In [1]: import numpy as np

In [2]: np.set_printoptions(suppress=True, linewidth=160)

In [3]: M = np.array([[3, 0, 0, 0], [0, 1, 0, 0], [0, 0, 1, 0], [0, 0, 0, -3]])

In [4]: rng = np.random.default_rng(122375)

In [5]: labels = rng.permutation(4)

In [6]: A2 = M[:, labels] * rng.choice([-1, 1], 4)

In [7]: A2
Out[7]: 
array([[ 0,  3,  0,  0],
       [ 0,  0,  1,  0],
       [-1,  0,  0,  0],
       [ 0,  0,  0, -3]])

In [8]: Uu, _, vt = np.linalg.svd(M.T @ A2)

In [9]: labels
Out[9]: array([2, 0, 1, 3])

In [10]: F = np.load("run14.npy")

In [11]: F
Out[11]: 
array([[ 7.05, -1.  ,  2.  ,  2.  , -6.  ],
       [ 4.  ,  0.05, -8.  ,  6.  ,  7.  ],
       [-5.  ,  9.  ,  1.05,  4.  , -8.  ],
       [ 1.  , -8.  , -4.  ,  7.05,  5.  ],
       [ 7.  , -1.  ,  2.  ,  2.  , -5.95]])

In [12]: (F - F.T) / 2
Out[12]: 
array([[ 0. , -2.5,  3.5,  0.5, -6.5],
       [ 2.5,  0. , -8.5,  7. ,  4. ],
       [-3.5,  8.5,  0. ,  4. , -5. ],
       [-0.5, -7. , -4. ,  0. ,  1.5],
       [ 6.5, -4. ,  5. , -1.5,  0. ]])

In [13]: (F + F.T) / 2
Out[13]: 
array([[ 7.05,  1.5 , -1.5 ,  1.5 ,  0.5 ],
       [ 1.5 ,  0.05,  0.5 , -1.  ,  3.  ],
       [-1.5 ,  0.5 ,  1.05,  0.  , -3.  ],
       [ 1.5 , -1.  ,  0.  ,  7.05,  3.5 ],
       [ 0.5 ,  3.  , -3.  ,  3.5 , -5.95]])

In [14]: np.round(np.linalg.det(F), 3)
Out[14]: np.float64(217.94)

In [15]: round(float(np.abs(np.linalg.eigvals(F)).max()), 3)
Out[15]: 11.471

In [16]: np.allclose(F @ F.T, F.T @ F)
Out[16]: False

In [17]: labels = rng.permutation(5)

In [18]: labels
Out[18]: array([1, 0, 3, 4, 2])

In [19]: A2 = F[labels][:, labels]

In [20]: A2
Out[20]: 
array([[ 0.05,  4.  ,  6.  ,  7.  , -8.  ],
       [-1.  ,  7.05,  2.  , -6.  ,  2.  ],
       [-8.  ,  1.  ,  7.05,  5.  , -4.  ],
       [-1.  ,  7.  ,  2.  , -5.95,  2.  ],
       [ 9.  , -5.  ,  4.  , -8.  ,  1.05]])

In [21]: np.round(np.sort(np.abs(np.linalg.eigvals(A2))), 3)
Out[21]: array([ 0.05 ,  5.756,  5.756, 11.471, 11.471])

In [22]: np.diag(A2)
Out[22]: array([ 0.05,  7.05,  7.05, -5.95,  1.05])

In [23]: np.allclose(A2, F)
Out[23]: False
